$ ipython --no-banner

In [1]: import numpy as np

In [2]: from numpy import linalg as LA

In [3]: np.set_printoptions(precision=2, suppress=True, linewidth=200)

In [4]: out = np.array([[2]])

In [5]: W2 = np.array([[5, 3, 0, 2, 3, 0, 2],
   ...:     [3, 5, 2, 1, 5, 2, 2],
   ...:     [3, 1, 2, 5, 1, 0, 5],
   ...:     [3, 4, 3, 2, 4, 0, 1],
   ...:     [5, 0, 4, 5, 3, 0, 3],
   ...:     [2, 1, 4, 4, 0, 2, 1],
   ...:     [4, 0, 2, 5, 0, 5, 1]])

In [6]: A = np.block([[out, np.zeros((1, 7))], [np.zeros((7, 1)), W2]])

In [7]: print(A)
[[2. 0. 0. 0. 0. 0. 0. 0.]
 [0. 5. 3. 0. 2. 3. 0. 2.]
 [0. 3. 5. 2. 1. 5. 2. 2.]
 [0. 3. 1. 2. 5. 1. 0. 5.]
 [0. 3. 4. 3. 2. 4. 0. 1.]
 [0. 5. 0. 4. 5. 3. 0. 3.]
 [0. 2. 1. 4. 4. 0. 2. 1.]
 [0. 4. 0. 2. 5. 0. 5. 1.]]

In [8]: print(np.sort(LA.eigvals(A).real))
[-1.35 -1.35  0.52  0.52  0.98  2.    3.45 17.23]

In [9]: print((LA.matrix_power((A != 0) + (A.T != 0) + np.eye(8), 8) > 0).astype(int))
[[1 0 0 0 0 0 0 0]
 [0 1 1 1 1 1 1 1]
 [0 1 1 1 1 1 1 1]
 [0 1 1 1 1 1 1 1]
 [0 1 1 1 1 1 1 1]
 [0 1 1 1 1 1 1 1]
 [0 1 1 1 1 1 1 1]
 [0 1 1 1 1 1 1 1]]

In [10]: print(np.flatnonzero(LA.matrix_power((A != 0) + (A.T != 0) + np.eye(8), 8)[6]))
[1 2 3 4 5 6 7]

In [11]: print(round(LA.det(A), 2))
9520.0

In [12]: print(A @ A)
[[ 4.  0.  0.  0.  0.  0.  0.  0.]
 [ 0. 63. 38. 28. 42. 47. 16. 29.]
 [ 0. 76. 42. 49. 66. 55. 24. 46.]
 [ 0. 64. 36. 35. 57. 39. 27. 31.]
 [ 0. 66. 40. 38. 54. 52. 13. 44.]
 [ 0. 79. 39. 41. 70. 48. 15. 47.]
 [ 0. 45. 33. 32. 46. 31. 11. 33.]
 [ 0. 55. 39. 41. 53. 34. 15. 29.]]

In [13]: print((A != 0).astype(int))
[[1 0 0 0 0 0 0 0]
 [0 1 1 0 1 1 0 1]
 [0 1 1 1 1 1 1 1]
 [0 1 1 1 1 1 0 1]
 [0 1 1 1 1 1 0 1]
 [0 1 0 1 1 1 0 1]
 [0 1 1 1 1 0 1 1]
 [0 1 0 1 1 0 1 1]]

In [14]: print(np.round(LA.det(A), 2))
9520.0

In [15]: A.inv()
AttributeError: 'numpy.ndarray' object has no attribute 'inv'


In [16]: x0 = np.array([-1, 0, 2, -1, 2, -1, -1, 1])

In [17]: print(A @ (2 * x0))
[-4. 18. 10. 28. 12. 12. 10.  8.]

In [18]: print(LA.norm(A @ x0) <= LA.norm(A, 2) * LA.norm(x0) + 1e-9)
True

In [19]: print((A @ x0).argmax())
3

In [20]: print(A @ np.ones(8))
[ 2. 15. 20. 17. 17. 20. 14. 17.]

In [21]: print(A * x0)
[[-2.  0.  0. -0.  0. -0. -0.  0.]
 [-0.  0.  6. -0.  4. -3. -0.  2.]
 [-0.  0. 10. -2.  2. -5. -2.  2.]
 [-0.  0.  2. -2. 10. -1. -0.  5.]
 [-0.  0.  8. -3.  4. -4. -0.  1.]
 [-0.  0.  0. -4. 10. -3. -0.  3.]
 [-0.  0.  2. -4.  8. -0. -2.  1.]
 [-0.  0.  0. -2. 10. -0. -5.  1.]]

In [22]: print(A @ x0)
[-2.  9.  5. 14.  6.  6.  5.  4.]

In [23]: feats = np.array([[2, 5, -4, 0, 2, -2, 0, 1],
    ...:     [0, 5, 2, 3, 2, 1, -4, -5],
    ...:     [5, 3, -3, 2, -2, -2, 0, 0],
    ...:     [2, 1, -3, 2, -4, -5, 5, -4],
    ...:     [-1, 3, -1, 1, 1, 0, 1, 2],
    ...:     [-3, 5, -3, -5, -3, 0, 2, 2],
    ...:     [-5, 0, -2, 5, 4, -3, 4, -1],
    ...:     [4, 5, -4, -1, -4, 3, -4, -3]])

In [24]: print(feats)
[[ 2  5 -4  0  2 -2  0  1]
 [ 0  5  2  3  2  1 -4 -5]
 [ 5  3 -3  2 -2 -2  0  0]
 [ 2  1 -3  2 -4 -5  5 -4]
 [-1  3 -1  1  1  0  1  2]
 [-3  5 -3 -5 -3  0  2  2]
 [-5  0 -2  5  4 -3  4 -1]
 [ 4  5 -4 -1 -4  3 -4 -3]]

In [25]: print((feats + feats.T) / 2)
[[ 2.   2.5  0.5  1.   0.5 -2.5 -2.5  2.5]
 [ 2.5  5.   2.5  2.   2.5  3.  -2.   0. ]
 [ 0.5  2.5 -3.  -0.5 -1.5 -2.5 -1.  -2. ]
 [ 1.   2.  -0.5  2.  -1.5 -5.   5.  -2.5]
 [ 0.5  2.5 -1.5 -1.5  1.  -1.5  2.5 -1. ]
 [-2.5  3.  -2.5 -5.  -1.5  0.  -0.5  2.5]
 [-2.5 -2.  -1.   5.   2.5 -0.5  4.  -2.5]
 [ 2.5  0.  -2.  -2.5 -1.   2.5 -2.5 -3. ]]

In [26]: print(np.sort(np.abs(LA.eigvals(feats))))
[2.13 3.93 3.93 5.47 5.47 5.77 7.44 9.86]

In [27]: print(feats @ feats)
[[ -8  24  14  18  26  12 -26 -26]
 [ 11  20  18   7  -3 -17   3 -12]
 [  7  17  -3  15  18 -11  -8 -26]
 [-29 -49  22  51  51 -34  28 -22]
 [ -3  21  -1  13  -1   5 -10 -25]
 [-30  -3  37   4  27  42 -48 -22]
 [-29 -34  12  46   7 -26  43 -24]
 [-11  20  24 -31  13  13 -27  -6]]

In [28]: print((feats - feats.T) / 2)
[[ 0.   2.5 -4.5 -1.   1.5  0.5  2.5 -1.5]
 [-2.5  0.  -0.5  1.  -0.5 -2.  -2.  -5. ]
 [ 4.5  0.5  0.   2.5 -0.5  0.5  1.   2. ]
 [ 1.  -1.  -2.5  0.  -2.5  0.   0.  -1.5]
 [-1.5  0.5  0.5  2.5  0.   1.5 -1.5  3. ]
 [-0.5  2.  -0.5  0.  -1.5  0.   2.5 -0.5]
 [-2.5  2.  -1.   0.   1.5 -2.5  0.   1.5]
 [ 1.5  5.  -2.   1.5 -3.   0.5 -1.5  0. ]]

In [29]: print(np.trace(feats))
8

In [30]: print(round(float(LA.det(feats)), 2))
416070.0

In [31]: print(LA.matrix_power(feats, 2))
[[ -8  24  14  18  26  12 -26 -26]
 [ 11  20  18   7  -3 -17   3 -12]
 [  7  17  -3  15  18 -11  -8 -26]
 [-29 -49  22  51  51 -34  28 -22]
 [ -3  21  -1  13  -1   5 -10 -25]
 [-30  -3  37   4  27  42 -48 -22]
 [-29 -34  12  46   7 -26  43 -24]
 [-11  20  24 -31  13  13 -27  -6]]

In [32]: feats.inv()
AttributeError: 'numpy.ndarray' object has no attribute 'inv'
